$ ipython --no-banner

In [1]: import numpy as np

In [2]: import numpy.linalg as la

In [3]: np.set_printoptions(suppress=True, linewidth=140)

In [4]: tidy = lambda a: np.round(a, 3) + 0

In [5]: K = np.load("m.npy")

In [6]: K
Out[6]: 
array([[ 1.4,  0.4,  0.8, -0.1,  1.5],
       [ 0.6, -1. , -0.8, -1.5,  0.9],
       [ 0.2, -0.1,  0.7, -0.8,  2.4],
       [ 0.8,  0.4, -1.3, -0.6, -0.4],
       [-0.2, -0.7, -0.6, -1.1, -0.5],
       [ 0.7,  0.3, -0.1, -0.3, -0.5],
       [ 1.3,  0.6,  0.5,  1.1,  0.7],
       [ 0. ,  0.4,  0.7, -2. , -1.3],
       [ 1.2,  1.1, -0.4, -1. ,  1.3],
       [ 0.8, -0.5, -1.5, -0.7,  0.9],
       [ 0.9, -0.1, -0.6, -1.7, -0.4],
       [-0.2,  0.7, -1.5, -0.3,  0.9],
       [-1.8, -0.3,  1.5,  0. ,  4.5],
       [ 1.5, -1.6,  2.4,  1.4,  1.5],
       [ 1.1, -0.7,  1. ,  1.4,  1.1],
       [-2.1,  0.5,  0.1,  0.4,  1.6],
       [ 0.9,  0.2, -1.6,  0.4,  0.1],
       [ 0.5,  1.7,  0.1,  0.4, -0.9],
       [ 1.8,  1. ,  0.4, -1.6, -1.5],
       [-0.3,  0.1,  1.2,  0.1,  1.1]])

In [7]: dist = la.norm(K[:, None] - K[None], axis=-1)

In [8]: la.matrix_rank(dist ** 2)
Out[8]: np.int64(7)

In [9]: dist.shape
Out[9]: (20, 20)

In [10]: tidy(dist[:5, :5])
Out[10]: 
array([[0.   , 2.735, 1.732, 2.938, 3.276],
       [2.735, 0.   , 2.441, 2.179, 1.7  ],
       [1.732, 2.441, 0.   , 3.534, 3.273],
       [2.938, 2.179, 3.534, 0.   , 1.72 ],
       [3.276, 1.7  , 3.273, 1.72 , 0.   ]])

In [11]: Ac = (K - K.mean(axis=0)) / K.std(axis=0)

In [12]: np.argwhere(np.abs(Ac) > 2)
Out[12]: 
array([[12,  0],
       [12,  4],
       [13,  1],
       [13,  2],
       [15,  0],
       [17,  1]])

In [13]: tidy(Ac.std(axis=0))
Out[13]: array([1., 1., 1., 1., 1.])

In [14]: beta = la.lstsq(np.delete(Ac, 2, axis=1), Ac[:, 2])[0]

In [15]: tidy(beta)
Out[15]: array([ 0.063, -0.113,  0.275,  0.261])
